$ ipython --no-banner

In [1]: import numpy as np

In [2]: np.set_printoptions(precision=2, suppress=True, linewidth=200)

In [3]: M = np.loadtxt("data.csv", delimiter=",")

In [4]: M
Out[4]: 
array([[0., 2., 2., 3., 2.],
       [2., 4., 1., 2., 4.],
       [2., 1., 4., 0., 2.],
       [3., 2., 0., 2., 1.],
       [2., 4., 2., 1., 0.]])

In [5]: # symmetric, so the eigenvalues are real

In [6]: r0 = np.array([1, 1, -2, 3, 1])

In [7]: A2 = M + np.outer(r0, np.eye(5)[3])

In [8]: A2
Out[8]: 
array([[ 0.,  2.,  2.,  4.,  2.],
       [ 2.,  4.,  1.,  3.,  4.],
       [ 2.,  1.,  4., -2.,  2.],
       [ 3.,  2.,  0.,  5.,  1.],
       [ 2.,  4.,  2.,  2.,  0.]])

In [9]: np.linalg.matrix_rank(A2 - M)
Out[9]: np.int64(1)

In [10]: np.linalg.matrix_rank(np.linalg.inv(A2) - np.linalg.inv(M), tol=1e-8)
Out[10]: np.int64(1)

In [11]: round(float(np.linalg.det(A2) / np.linalg.det(M)), 2), np.round(1 + np.linalg.solve(M, r0)[3], 2)
Out[11]: (1.91, np.float64(1.91))

In [12]: ev, V = np.linalg.eig(A2)

In [13]: ev
Out[13]: array([10.84, -2.84, -2.39,  2.23,  5.16])

In [14]: round(float(np.prod(ev)), 2)
Out[14]: 848.0

In [15]: np.sort(np.linalg.eigvals(A2 @ A2))
Out[15]: array([  4.97,   5.71,   8.09,  26.65, 117.59])

In [16]: ev, V = np.linalg.eigh(M)

In [17]: np.round(V @ np.diag(ev) @ V.T, 2) + 0
Out[17]: 
array([[0., 2., 2., 3., 2.],
       [2., 4., 1., 2., 4.],
       [2., 1., 4., 0., 2.],
       [3., 2., 0., 2., 1.],
       [2., 4., 2., 1., 0.]])

In [18]: ev
Out[18]: array([-3.04, -2.3 ,  1.75,  3.64,  9.96])

In [19]: (ev > 1e-8).sum(), (ev < -1e-8).sum()
Out[19]: (np.int64(3), np.int64(2))

In [20]: np.round(V.T @ M @ V, 2) + 0
Out[20]: 
array([[-3.04,  0.  ,  0.  ,  0.  ,  0.  ],
       [ 0.  , -2.3 ,  0.  ,  0.  ,  0.  ],
       [ 0.  ,  0.  ,  1.75,  0.  ,  0.  ],
       [ 0.  ,  0.  ,  0.  ,  3.64,  0.  ],
       [ 0.  ,  0.  ,  0.  ,  0.  ,  9.96]])

In [21]: np.abs(V[:, -1]).round(6).argmax()
Out[21]: np.int64(1)
